% ipython --no-banner

In [1]: import numpy as np

In [2]: import numpy.linalg as la

In [3]: np.set_printoptions(suppress=True, linewidth=200)

In [4]: A = np.load("layer17.npy")

In [5]: A
Out[5]: 
array([[-1,  0,  1,  2,  3,  4,  5],
       [ 6,  7,  8,  9, 10, 11, 12],
       [13, 14, 15, 16, 17, 18, 19],
       [20, 21, 22, 23, 24, 25, 26]])

In [6]: np.abs(np.diag(la.qr(A)[1])) > 1e-9
Out[6]: array([ True,  True, False, False])

In [7]: np.allclose(A[:-1].T @ la.lstsq(A[:-1].T, A[-1])[0], A[-1])
Out[7]: True

In [8]: W = np.array([[2, -2, 1, -1, 1, 2],
   ...:     [-2, 2, 2, 2, -1, 0],
   ...:     [1, 1, 2, 1, 1, -1],
   ...:     [-2, 0, 2, 2, 1, 1],
   ...:     [-1, 0, -1, 2, 1, 2],
   ...:     [2, -2, -1, -2, 1, 2],
   ...:     [-2, -1, 2, 0, 0, 2]])

In [9]: beta = np.array([-2, -1, -2, -3, -3, 0])

In [10]: hid = np.maximum(A @ W + beta, 0)

In [11]: (hid > 0).astype(int)
Out[11]: 
array([[0, 0, 1, 1, 1, 1],
       [0, 0, 1, 1, 1, 1],
       [0, 0, 1, 1, 1, 1],
       [0, 0, 1, 1, 1, 1]])

In [12]: (hid > 0).mean(axis=0)
Out[12]: array([0., 0., 1., 1., 1., 1.])

In [13]: la.matrix_rank(hid)
Out[13]: np.int64(2)

In [14]: W2 = np.array([[0, 0, 1], [2, 3, 2], [2, 3, 3], [2, 3, 1], [2, 3, 3], [3, 3, 2]])

In [15]: (hid @ W2).round(6).argmax(axis=1)
Out[15]: array([1, 1, 1, 1])

In [16]: hid @ W2
Out[16]: 
array([[  95,  108,   83],
       [ 473,  591,  454],
       [ 851, 1074,  825],
       [1229, 1557, 1196]])

In [17]: round(la.norm(A, 2) / la.norm(A), 2)
Out[17]: np.float64(1.0)

In [18]: la.matrix_rank(A, rtol=0.1)
Out[18]: np.int64(1)

In [19]: np.argsort(-la.norm(A, axis=0).round(6), kind="stable")[:3]
Out[19]: array([6, 5, 4])

In [20]: rng = np.random.default_rng(4010)

In [21]: out = A + rng.integers(-2, 3, (4, 2)) @ rng.integers(-2, 3, (2, 7))

In [22]: out
Out[22]: 
array([[-5, -4,  1,  2, -1,  4,  7],
       [ 2,  3, 10, 10,  6, 10, 14],
       [15, 16, 15, 16, 19, 18, 18],
       [28, 29, 18, 21, 32, 27, 22]])

In [23]: np.abs(out - A).sum(axis=1)
Out[23]: array([14, 18,  7, 36])
